In [1]: import numpy as np

In [2]: np.set_printoptions(suppress=True, linewidth=140)

In [3]: tidy = lambda a: np.round(a, 2) + 0

In [4]: mat = np.array([[8, 0, 7], [9, 1, 8], [10, 2, 9]])

In [5]: th = np.radians(174)

In [6]: R = np.eye(3)

In [7]: R[0, 0] = R[1, 1] = np.cos(th)

In [8]: R[0, 1], R[1, 0] = -np.sin(th), np.sin(th)

In [9]: tidy(R)
Out[9]: 
array([[-0.99, -0.1 ,  0.  ],
       [ 0.1 , -0.99,  0.  ],
       [ 0.  ,  0.  ,  1.  ]])

In [10]: Y = mat @ R.T

In [11]: np.allclose(mat @ mat.T, Y @ Y.T)
Out[11]: True

In [12]: tidy(np.abs(Y - mat).max(axis=0))
Out[12]: array([20.15,  2.94,  0.  ])

In [13]: np.allclose(np.linalg.norm(mat, axis=1), np.linalg.norm(Y, axis=1))
Out[13]: True

In [14]: tidy(np.linalg.det(mat[::-1]))
Out[14]: np.float64(0.0)

In [15]: np.einsum("ii->", mat)
Out[15]: np.int64(18)

In [16]: np.kron(np.eye(2, dtype=int), mat)
Out[16]: 
array([[ 8,  0,  7,  0,  0,  0],
       [ 9,  1,  8,  0,  0,  0],
       [10,  2,  9,  0,  0,  0],
       [ 0,  0,  0,  8,  0,  7],
       [ 0,  0,  0,  9,  1,  8],
       [ 0,  0,  0, 10,  2,  9]])

In [17]: U, sv, VT = np.linalg.svd(mat)

In [18]: np.argmax(sv[:-1] / (sv[1:] + 1e-6)) + 1
Out[18]: np.int64(2)

In [19]: tidy(sv)
Out[19]: array([21.03,  1.24,  0.  ])

In [20]: Y = U[:, :2] @ np.diag(sv[:2]) @ VT[:2]

In [21]: np.linalg.matrix_rank(mat, rtol=0.05)
Out[21]: np.int64(2)

In [22]: tidy(np.linalg.norm(mat - Y, 2)), tidy(sv[2])
Out[22]: (np.float64(0.0), np.float64(0.0))

In [23]: tidy(Y)
Out[23]: 
array([[ 8.,  0.,  7.],
       [ 9.,  1.,  8.],
       [10.,  2.,  9.]])

In [24]: tidy(np.abs(mat - Y).max())
Out[24]: np.float64(0.0)
